$ ipython --no-banner

In [1]: import numpy as np

In [2]: from numpy import linalg as LA

In [3]: np.set_printoptions(precision=3, suppress=True, linewidth=200, legacy="1.25")

In [4]: rnd = lambda a: np.round(a, 3) + 0

In [5]: K = np.loadtxt("a.csv", delimiter=",")

In [6]: K
Out[6]: 
array([[-1.,  2.,  3., -1.],
       [ 1.,  3., -1., -2.],
       [ 2., -1.,  0., -2.],
       [-2.,  1.,  1.,  3.],
       [-2.,  0.,  3., -3.],
       [ 1.,  3.,  1.,  2.],
       [-1., -3.,  3., -3.],
       [-1.,  3.,  0.,  0.],
       [ 3.,  3.,  1.,  2.],
       [ 3., -1.,  2.,  3.]])

In [7]: B = np.array([[-8, 7], [6, 9], [-2, 3], [-2, -6]])

In [8]: B.T @ K.T
Out[8]: 
array([[ 16.,  16., -18.,  14.,  16.,   4., -10.,  26., -12., -40.],
       [ 26.,  43.,  17., -20.,  13.,  25.,  -7.,  20.,  39.,   0.]])

In [9]: np.einsum("ij,ij->i", K, K)
Out[9]: array([15., 15.,  9., 15., 22., 15., 28., 10., 23., 23.])

In [10]: np.einsum("ij,ij->", K, B)
ValueError: operands could not be broadcast together with remapped shapes [original->remapped]: (10,4)->(10,4) (4,2)->(4,2) 


In [11]: np.einsum("ik,kj->ij", K, B)
Out[11]: 
array([[ 16.,  26.],
       [ 16.,  43.],
       [-18.,  17.],
       [ 14., -20.],
       [ 16.,  13.],
       [  4.,  25.],
       [-10.,  -7.],
       [ 26.,  20.],
       [-12.,  39.],
       [-40.,   0.]])

In [12]: np.einsum("ij->j", K)
Out[12]: array([ 3., 10., 13., -1.])

In [13]: O, R = LA.qr(K)

In [14]: np.allclose(R.T @ R, K.T @ K)
Out[14]: True

In [15]: np.count_nonzero(K)
Out[15]: 36

In [16]: rnd(LA.svd(K, compute_uv=False))
Out[16]: array([8.639, 6.491, 5.671, 5.107])

In [17]: LA.matrix_rank(K)
Out[17]: 4

In [18]: K - K[0]
Out[18]: 
array([[ 0.,  0.,  0.,  0.],
       [ 2.,  1., -4., -1.],
       [ 3., -3., -3., -1.],
       [-1., -1., -2.,  4.],
       [-1., -2.,  0., -2.],
       [ 2.,  1., -2.,  3.],
       [ 0., -5.,  0., -2.],
       [ 0.,  1., -3.,  1.],
       [ 4.,  1., -2.,  3.],
       [ 4., -3., -1.,  4.]])

In [19]: K.mean(axis=0)
Out[19]: array([ 0.3,  1. ,  1.3, -0.1])

In [20]: np.unravel_index(np.abs(K).argmax(), K.shape)
Out[20]: (0, 2)

In [21]: np.diff(K, axis=0)
Out[21]: 
array([[ 2.,  1., -4., -1.],
       [ 1., -4.,  1.,  0.],
       [-4.,  2.,  1.,  5.],
       [ 0., -1.,  2., -6.],
       [ 3.,  3., -2.,  5.],
       [-2., -6.,  2., -5.],
       [ 0.,  6., -3.,  3.],
       [ 4.,  0.,  1.,  2.],
       [ 0., -4.,  1.,  1.]])

In [22]: K.shape
Out[22]: (10, 4)

In [23]: B = np.c_[K[:, :3] @ np.array([[1, 2, -2], [-2, -1, 0], [-2, -2, -1]]), np.array([1, 1, -1, -1, 2, 0, 1, 2, 1, -1])]

In [24]: B
Out[24]: 
array([[-11., -10.,  -1.,   1.],
       [ -3.,   1.,  -1.,   1.],
       [  4.,   5.,  -4.,  -1.],
       [ -6.,  -7.,   3.,  -1.],
       [ -8., -10.,   1.,   2.],
       [ -7.,  -3.,  -3.,   0.],
       [ -1.,  -5.,  -1.,   1.],
       [ -7.,  -5.,   2.,   2.],
       [ -5.,   1.,  -7.,   1.],
       [  1.,   3.,  -8.,  -1.]])

In [25]: rnd(LA.norm(B - K @ LA.lstsq(K, B)[0], axis=0))
Out[25]: array([0.   , 0.   , 0.   , 2.045])

In [26]: LA.matrix_rank(np.c_[K, B])
Out[26]: 5

In [27]: LA.matrix_rank(B)
Out[27]: 4

In [28]: W0 = np.array([[139, -119, -121, 32, 42, -35, 86, 79],
    ...:     [-119, 149, 101, 28, -27, 15, -36, -89],
    ...:     [-121, 101, 107, -28, -24, 29, -78, -65],
    ...:     [32, 28, -28, 78, 45, -30, 62, -2],
    ...:     [42, -27, -24, 45, 126, -33, 24, 42],
    ...:     [-35, 15, 29, -30, -33, 17, -32, -17],
    ...:     [86, -36, -78, 62, 24, -32, 84, 30],
    ...:     [79, -89, -65, -2, 42, -17, 30, 59]])

In [29]: W0
Out[29]: 
array([[ 139, -119, -121,   32,   42,  -35,   86,   79],
       [-119,  149,  101,   28,  -27,   15,  -36,  -89],
       [-121,  101,  107,  -28,  -24,   29,  -78,  -65],
       [  32,   28,  -28,   78,   45,  -30,   62,   -2],
       [  42,  -27,  -24,   45,  126,  -33,   24,   42],
       [ -35,   15,   29,  -30,  -33,   17,  -32,  -17],
       [  86,  -36,  -78,   62,   24,  -32,   84,   30],
       [  79,  -89,  -65,   -2,   42,  -17,   30,   59]])

In [30]: U, s, Vh = LA.svd(W0)

In [31]: rnd(s)
Out[31]: array([479.157, 172.133, 107.71 ,   0.   ,   0.   ,   0.   ,   0.   ,   0.   ])

In [32]: B = U[:, :3] @ np.diag(s[:3]) @ Vh[:3]

In [33]: rnd(LA.norm(W0 - B, 2)), rnd(s[3])
Out[33]: (0.0, 0.0)

In [34]: rnd(np.abs(W0 - B).max())
Out[34]: 0.0

In [35]: U, s, Vh = LA.svd(W0)

In [36]: vecs = Vh[:(s > 1e-8).sum()]

In [37]: rng = np.random.default_rng(221917)

In [38]: x = W0[1] + 2 * W0[4] + rng.integers(2) * np.eye(8)[1]

In [39]: x
Out[39]: array([-35.,  95.,  53., 118., 225., -51.,  12.,  -5.])

In [40]: rnd(LA.norm(x - vecs.T @ vecs @ x))
Out[40]: 0.0

In [41]: np.allclose(vecs.T @ vecs @ x, x)
Out[41]: True

In [42]: rank = LA.matrix_rank(W0)

In [43]: rank
Out[43]: 3

In [44]: N = LA.svd(W0)[2][rank:].T

In [45]: LA.matrix_rank(W0.T @ W0), LA.matrix_rank(W0 @ W0.T)
Out[45]: (3, 3)

In [46]: N.shape
Out[46]: (8, 5)

In [47]: np.allclose(W0[:-1].T @ LA.lstsq(W0[:-1].T, W0[-1])[0], W0[-1])
Out[47]: True

In [48]: t3 = np.stack([W0, 2 * W0, W0[::-1]])

In [49]: LA.matrix_rank(t3.reshape(3, -1))
Out[49]: 2

In [50]: rnd(LA.norm(t3, axis=(1, 2)))
Out[50]: array([ 520.407, 1040.813,  520.407])

In [51]: (t3 @ W0.T).shape
Out[51]: (3, 8, 8)

In [52]: t3.shape
Out[52]: (3, 8, 8)

In [53]: feats = np.loadtxt("out11.csv", delimiter=",")

In [54]: feats
Out[54]: 
array([[ 61., -26.,  -1., -22.,  18., -21.,  10., -15.],
       [-26., 117., -79., -65.,  58., -40., -59., -93.],
       [ -1., -79.,  67.,  46., -39.,  48.,  62.,  72.],
       [-22., -65.,  46.,  74., -67.,  27.,   6.,  79.],
       [ 18.,  58., -39., -67.,  61., -21.,  -1., -70.],
       [-21., -40.,  48.,  27., -21.,  46.,  53.,  47.],
       [ 10., -59.,  62.,   6.,  -1.,  53.,  90.,  41.],
       [-15., -93.,  72.,  79., -70.,  47.,  41.,  98.]])

In [55]: u = np.array([5, 5, 1])

In [56]: np.convolve(feats[6], u)
Out[56]: array([  50., -245.,   25.,  281.,   87.,  266.,  714.,  708.,  295.,   41.])

In [57]: np.cross(feats[6, :3], feats[3, :3])
Out[57]: array([ 1316., -1824., -1948.])

In [58]: np.array([np.convolve(row, u, "same") for row in feats])
Out[58]: 
array([[ 175.,  -74., -141.,  -21.,  -37.,  -37.,  -46.,  -65.],
       [ 455.,  164., -603., -114.,   25., -437., -800., -524.],
       [-400.,  -61.,  486.,  102.,   91.,  511.,  718.,  422.],
       [-435., -117.,  535.,   81., -126.,   98.,  452.,  401.],
       [ 380.,  113., -472.,  -69.,  133.,  -49., -376., -351.],
       [-305.,   19.,  335.,   78.,  152.,  474.,  546.,  288.],
       [-245.,   25.,  281.,   87.,  266.,  714.,  708.,  295.],
       [-540., -120.,  662.,  117.,  -36.,  370.,  742.,  531.]])
